% python3 -q
>>> import numpy as np
>>> from numpy import linalg as LA
>>> np.set_printoptions(precision=2, suppress=True, linewidth=120, floatmode="fixed")
>>> rd = lambda a: np.round(a, 2) + 0
>>> J = np.load("mat.npy")
>>> print(rd(J))
[[ -3.57   7.12  16.51   7.99]
 [  7.40 -16.75   1.32   7.93]
 [ -7.43  16.25   8.93  -0.90]
 [ -4.92  10.24  15.36   5.91]
 [ -0.40  -0.03  16.64  11.08]
 [  4.64  -9.57 -15.68  -6.40]
 [  1.82  -3.14 -16.96  -9.96]
 [ -6.63  15.25  -5.15  -9.84]
 [ -1.79   3.09  16.96   9.98]
 [ -7.73  17.08   6.27  -3.02]
 [ -7.58  17.09   0.16  -7.09]
 [ -6.31  14.58  -6.34 -10.36]
 [  7.19 -15.64 -10.19  -0.20]]
>>> C = J[[8, 5]].astype(float)
>>> for _ in range(5):
...     labels = LA.norm(J[:, None] - C, axis=-1).argmin(axis=1)
...     C = np.array([J[labels == j].mean(axis=0) for j in range(2)])
... 
>>> print(labels)
[0 1 0 0 0 1 1 1 0 0 0 1 1]
>>> print(rd(C))
[[-4.78 10.12 11.55  3.42]
 [ 1.35 -2.55 -8.83 -4.81]]
>>> print(np.bincount(labels))
[7 6]
>>> print(rd(C[1] - C[0]))
[  6.12 -12.67 -20.38  -8.23]
>>> print(np.abs(C[1] - C[0]).argmax())
2
>>> D = LA.norm(J[:, None] - J[None], axis=-1)
>>> print(D.shape)
(13, 13)
>>> print(np.flatnonzero(D[10] < D.mean() / 2))
[ 2  7  9 10 11]
>>> print(rd(D[:5, :5]))
[[ 0.00 30.35 15.32  4.15  8.41]
 [30.35  0.00 38.02 32.89 24.19]
 [15.32 38.02  0.00 11.40 22.75]
 [ 4.15 32.89 11.40  0.00 12.43]
 [ 8.41 24.19 22.75 12.43  0.00]]
>>> print(rd(D[10]))
[24.70 39.96 10.77 21.30 30.77 33.35 28.27  6.34 28.34  7.35  0.00  7.81 38.00]
>>> r0, v = J[9], J[11]
>>> print(rd(r0 @ r0))
400.0
>>> pr = (r0 @ v) / (r0 @ r0) * r0
>>> print(LA.matrix_rank(np.outer(r0, v)))
1
>>> print(rd((v - pr) @ r0))
0.0
>>> print(rd(np.abs(J).max()))
17.09
>>> W0 = np.loadtxt("test9.csv", delimiter=",")
>>> print(W0)
[[-2.00  1.00  1.00  1.00  1.00  1.00  1.00  1.00  1.00  1.00]
 [ 1.00 -2.00  1.00  1.00  1.00  1.00  1.00  1.00  1.00  1.00]
 [ 1.00  1.00 -2.00  1.00  1.00  1.00  1.00  1.00  1.00  1.00]
 [ 1.00  1.00  1.00 -2.00  1.00  1.00  1.00  1.00  1.00  1.00]
 [ 1.00  1.00  1.00  1.00 -2.00  1.00  1.00  1.00  1.00  1.00]
 [ 1.00  1.00  1.00  1.00  1.00 -2.00  1.00  1.00  1.00  1.00]
 [ 1.00  1.00  1.00  1.00  1.00  1.00 -2.00  1.00  1.00  1.00]
 [ 1.00  1.00  1.00  1.00  1.00  1.00  1.00 -2.00  1.00  1.00]
 [ 1.00  1.00  1.00  1.00  1.00  1.00  1.00  1.00 -2.00  1.00]
 [ 1.00  1.00  1.00  1.00  1.00  1.00  1.00  1.00  1.00 -2.00]]
>>> rng = np.random.default_rng(1)
>>> M2 = W0 + rng.integers(-2, 3, (10, 1)) @ rng.integers(-2, 3, (1, 10))
>>> print(M2)
[[-2.00  1.00  1.00  1.00  1.00  1.00  1.00  1.00  1.00  1.00]
 [ 1.00 -2.00  1.00  1.00  1.00  1.00  1.00  1.00  1.00  1.00]
 [ 3.00  1.00 -3.00  3.00  0.00  1.00  2.00  1.00 -1.00 -1.00]
 [ 5.00  1.00 -1.00  2.00 -1.00  1.00  3.00  1.00 -3.00 -3.00]
 [-3.00  1.00  3.00 -3.00  0.00  1.00 -1.00  1.00  5.00  5.00]
 [-3.00  1.00  3.00 -3.00  3.00 -2.00 -1.00  1.00  5.00  5.00]
 [ 5.00  1.00 -1.00  5.00 -1.00  1.00  0.00  1.00 -3.00 -3.00]
 [ 5.00  1.00 -1.00  5.00 -1.00  1.00  3.00 -2.00 -3.00 -3.00]
 [-1.00  1.00  2.00 -1.00  2.00  1.00  0.00  1.00  0.00  3.00]
 [-1.00  1.00  2.00 -1.00  2.00  1.00  0.00  1.00  3.00  0.00]]
>>> print(LA.matrix_rank(M2 - W0, tol=1e-8))
1
>>> print(M2 - W0)
[[ 0.00  0.00  0.00  0.00  0.00  0.00  0.00  0.00  0.00  0.00]
 [ 0.00  0.00  0.00  0.00  0.00  0.00  0.00  0.00  0.00  0.00]
 [ 2.00  0.00 -1.00  2.00 -1.00  0.00  1.00  0.00 -2.00 -2.00]
 [ 4.00  0.00 -2.00  4.00 -2.00  0.00  2.00  0.00 -4.00 -4.00]
 [-4.00  0.00  2.00 -4.00  2.00  0.00 -2.00  0.00  4.00  4.00]
 [-4.00  0.00  2.00 -4.00  2.00  0.00 -2.00  0.00  4.00  4.00]
 [ 4.00  0.00 -2.00  4.00 -2.00  0.00  2.00  0.00 -4.00 -4.00]
 [ 4.00  0.00 -2.00  4.00 -2.00  0.00  2.00  0.00 -4.00 -4.00]
 [-2.00  0.00  1.00 -2.00  1.00  0.00 -1.00  0.00  2.00  2.00]
 [-2.00  0.00  1.00 -2.00  1.00  0.00 -1.00  0.00  2.00  2.00]]
>>> print(rd(LA.svd(M2 - W0, compute_uv=False)))
[20.90  0.00  0.00  0.00  0.00  0.00  0.00  0.00  0.00  0.00]
